>>> import numpy as np
>>> np.set_printoptions(suppress=True, linewidth=120)
>>> data = np.load("sample12.npy")
>>> data
array([[ 17,   1,  -9,  -7,   1,   7],
       [  1,  14,  -7,   5,  -8,  -4],
       [ -9,  -7,  10,   1,  -3,   3],
       [ -7,   5,   1,   5,  -3,  -5],
       [  1,  -8,  -3,  -3,  22, -10],
       [  7,  -4,   3,  -5, -10,  14]])
>>> np.argsort(-np.linalg.norm(data, axis=0).round(6), kind="stable")[:3]
array([4, 0, 5])
>>> np.linalg.matrix_rank(data, rtol=0.1)
np.int64(3)
>>> w, vecs = np.linalg.eigh(data)
>>> w.round(2) + 0
array([ 0.  ,  0.  ,  0.  , 23.75, 27.49, 30.76])
>>> np.round(vecs @ np.diag(w) @ vecs.T, 2)
array([[ 17.,   1.,  -9.,  -7.,   1.,   7.],
       [  1.,  14.,  -7.,   5.,  -8.,  -4.],
       [ -9.,  -7.,  10.,   1.,  -3.,   3.],
       [ -7.,   5.,   1.,   5.,  -3.,  -5.],
       [  1.,  -8.,  -3.,  -3.,  22., -10.],
       [  7.,  -4.,   3.,  -5., -10.,  14.]])
>>> np.round(np.linalg.eigvalsh(data @ data), 2) + 0
array([  0.  ,   0.  ,   0.  , 563.86, 755.69, 946.45])
>>> round(w.sum(), 2), np.trace(data)
(np.float64(82.0), np.int64(82))
>>> np.round(np.abs(vecs[:, -1]), 2) + 0
array([0.23, 0.26, 0.  , 0.02, 0.79, 0.51])
>>> np.round(np.linalg.eigvalsh(data + -3 * np.eye(6)), 2)
array([-3.  , -3.  , -3.  , 20.75, 24.49, 27.76])
>>> np.linalg.lstsq(data[:-1].T, data[-1])[2]
np.int32(3)
>>> np.round(np.trace(np.linalg.pinv(data) @ data), 2)
np.float64(3.0)
>>> A = np.array([[2, 1, 2], [0, 0, 0], [0, 0, 1]])
>>> A
array([[2, 1, 2],
       [0, 0, 0],
       [0, 0, 1]])
>>> U, sig, Vh = np.linalg.svd(A)
>>> vecs = Vh[:(sig > 1e-8).sum()]
>>> rng = np.random.default_rng(152635)
>>> vec = A[2] + 4 * A[1] + rng.integers(2) * np.eye(3)[2]
>>> vec
array([0., 0., 2.])
>>> np.round(np.diag(vecs.T @ vecs), 2)
array([0.8, 0.2, 1. ])
>>> np.allclose(vecs.T @ vecs @ vec, vec)
True
>>> round(np.linalg.norm(vec - vecs.T @ vecs @ vec), 2)
np.float64(0.0)
>>> other = A[0, 0] * A[1:] - np.outer(A[1:, 0], A[0])
>>> other
array([[0, 0, 0],
       [0, 0, 2]])
>>> A[:, 0] / A[0, 0]
array([1., 0., 0.])
>>> round(float(np.linalg.norm(A, 2) / np.linalg.norm(A)), 2)
0.97
>>> round(np.trace(np.linalg.pinv(A) @ A), 2)
np.float64(2.0)
>>> np.round(A @ np.linalg.pinv(A) @ A, 2) + 0
array([[2., 1., 2.],
       [0., 0., 0.],
       [0., 0., 1.]])
>>> np.unique(A.round(6), axis=0).shape
(3, 3)
>>> np.abs(np.diag(np.linalg.qr(A)[1])) > 1e-9
array([ True, False,  True])
>>> F = np.array([[20.95, 7.0, 21.0, -6.98, 20.98, -14.02],
...     [-0.01, 0.01, -0.02, 0.03, 0.0, 0.02],
...     [23.99, 8.02, 24.01, -8.02, 24.04, -15.99]])
>>> vec = np.array([0, 5, 1, 2, 1, 2])
>>> np.round(F @ vec, 2)
array([34.98,  0.13, 40.13])
>>> np.round(F @ (2 * vec), 2)
array([69.96,  0.26, 80.26])
>>> F @ np.eye(6)[5]
array([-14.02,   0.02, -15.99])
>>> np.sign((F @ vec).round(6))
array([1., 1., 1.])
>>> np.round(np.einsum("ij,j->i", F, vec), 2)
array([34.98,  0.13, 40.13])
>>> other = F / np.linalg.norm(F, axis=1, keepdims=True)
>>> G = other @ other.T
>>> G.round(2)
array([[ 1. , -0.6,  1. ],
       [-0.6,  1. , -0.6],
       [ 1. , -0.6,  1. ]])
>>> np.argwhere(np.triu(np.abs(G) > 0.95, 1))
array([[0, 2]])
>>> G[0].round(2)
array([ 1. , -0.6,  1. ])
>>> (np.abs(G) > 0.9).astype(int)
array([[1, 0, 1],
       [0, 1, 0],
       [1, 0, 1]])
>>> m1 = np.loadtxt("w.csv", delimiter=",")
>>> m1
array([[ -9.01,   2.11,   0.97,  -4.05],
       [ -2.02,  -9.03, -12.92,   0.94],
       [-11.  ,  -6.97, -11.96,  -2.9 ],
       [ -1.01,  -1.96,  -2.99,  -0.03],
       [-11.03,   3.1 ,   2.06,  -4.96]])
>>> O = m1.astype(float).copy()
>>> for j in range(4):
...     O[:, j] -= O[:, :j] @ (O[:, :j].T @ O[:, j])
...     O[:, j] /= np.linalg.norm(O[:, j])
... 
>>> np.round(O.T @ m1, 2) + 0
array([[18.14,  2.41,  7.12,  6.68],
       [ 0.  , 11.93, 16.53, -2.37],
       [ 0.  ,  0.  ,  0.12,  0.05],
       [ 0.  ,  0.  ,  0.  ,  0.1 ]])
>>> U, sig, Vh = np.linalg.svd(m1)
>>> np.argmax(sig[:-1] / (sig[1:] + 1e-6)) + 1
np.int64(2)
>>> sig.round(2)
array([23.59, 17.17,  0.11,  0.05])
>>> other = U[:, :2] @ np.diag(sig[:2]) @ Vh[:2]
>>> round(float(np.linalg.norm(m1 - other, 2)), 2), np.round(sig[2], 2)
(0.11, np.float64(0.11))
>>> np.linalg.matrix_rank(m1, rtol=0.05)
np.int64(2)
>>> round(float(np.linalg.norm(m1 - other) / np.linalg.norm(m1)), 2)
0.0
